$ python -q
>>> import numpy as np
>>> from numpy import linalg as LA
>>> np.set_printoptions(suppress=True, linewidth=140)
>>> M2 = np.array([[2, 2, 2, 0, 2, 2, 3, 2, 1, 0, 2, 2, 3, 2],
...     [2, 3, 1, 1, 1, 2, 0, 0, 0, 0, 2, 2, 1, 1],
...     [3, 0, 3, 3, 3, 3, 3, 1, 1, 0, 3, 1, 0, 1],
...     [0, 3, 3, 0, 0, 2, 3, 3, 1, 3, 0, 0, 0, 3],
...     [0, 3, 3, 2, 3, 3, 3, 1, 2, 2, 1, 2, 2, 3],
...     [1, 1, 3, 2, 3, 0, 1, 3, 0, 3, 2, 1, 2, 1],
...     [3, 0, 2, 1, 3, 3, 1, 3, 3, 2, 1, 0, 2, 0],
...     [1, 2, 1, 3, 1, 2, 0, 3, 3, 1, 0, 0, 2, 3],
...     [1, 1, 2, 2, 1, 3, 2, 0, 2, 0, 2, 0, 3, 1],
...     [0, 3, 1, 3, 3, 1, 1, 2, 2, 1, 0, 0, 3, 2],
...     [3, 0, 0, 3, 0, 2, 1, 1, 2, 2, 3, 2, 1, 2],
...     [0, 1, 0, 3, 2, 1, 3, 2, 0, 1, 0, 0, 3, 1],
...     [3, 1, 3, 3, 1, 1, 3, 1, 2, 0, 2, 2, 2, 3],
...     [1, 0, 3, 1, 2, 1, 1, 3, 3, 2, 3, 2, 2, 3]])
>>> M = np.tril(M2)
>>> M
array([[2, 0, 0, 0, 0, 0, 0, 0, 0, 0, 0, 0, 0, 0],
       [2, 3, 0, 0, 0, 0, 0, 0, 0, 0, 0, 0, 0, 0],
       [3, 0, 3, 0, 0, 0, 0, 0, 0, 0, 0, 0, 0, 0],
       [0, 3, 3, 0, 0, 0, 0, 0, 0, 0, 0, 0, 0, 0],
       [0, 3, 3, 2, 3, 0, 0, 0, 0, 0, 0, 0, 0, 0],
       [1, 1, 3, 2, 3, 0, 0, 0, 0, 0, 0, 0, 0, 0],
       [3, 0, 2, 1, 3, 3, 1, 0, 0, 0, 0, 0, 0, 0],
       [1, 2, 1, 3, 1, 2, 0, 3, 0, 0, 0, 0, 0, 0],
       [1, 1, 2, 2, 1, 3, 2, 0, 2, 0, 0, 0, 0, 0],
       [0, 3, 1, 3, 3, 1, 1, 2, 2, 1, 0, 0, 0, 0],
       [3, 0, 0, 3, 0, 2, 1, 1, 2, 2, 3, 0, 0, 0],
       [0, 1, 0, 3, 2, 1, 3, 2, 0, 1, 0, 0, 0, 0],
       [3, 1, 3, 3, 1, 1, 3, 1, 2, 0, 2, 2, 2, 0],
       [1, 0, 3, 1, 2, 1, 1, 3, 3, 2, 3, 2, 2, 3]])
>>> M2 = M / np.sqrt((M ** 2).mean(axis=1, keepdims=True))
>>> np.round(LA.norm(M2, axis=1), 2)
array([3.74, 3.74, 3.74, 3.74, 3.74, 3.74, 3.74, 3.74, 3.74, 3.74, 3.74, 3.74, 3.74, 3.74])
>>> LA.matrix_rank(M2) == LA.matrix_rank(M)
np.True_
>>> M2[11].round(2)
array([0.  , 0.69, 0.  , 2.08, 1.39, 0.69, 2.08, 1.39, 0.  , 0.69, 0.  , 0.  , 0.  , 0.  ])
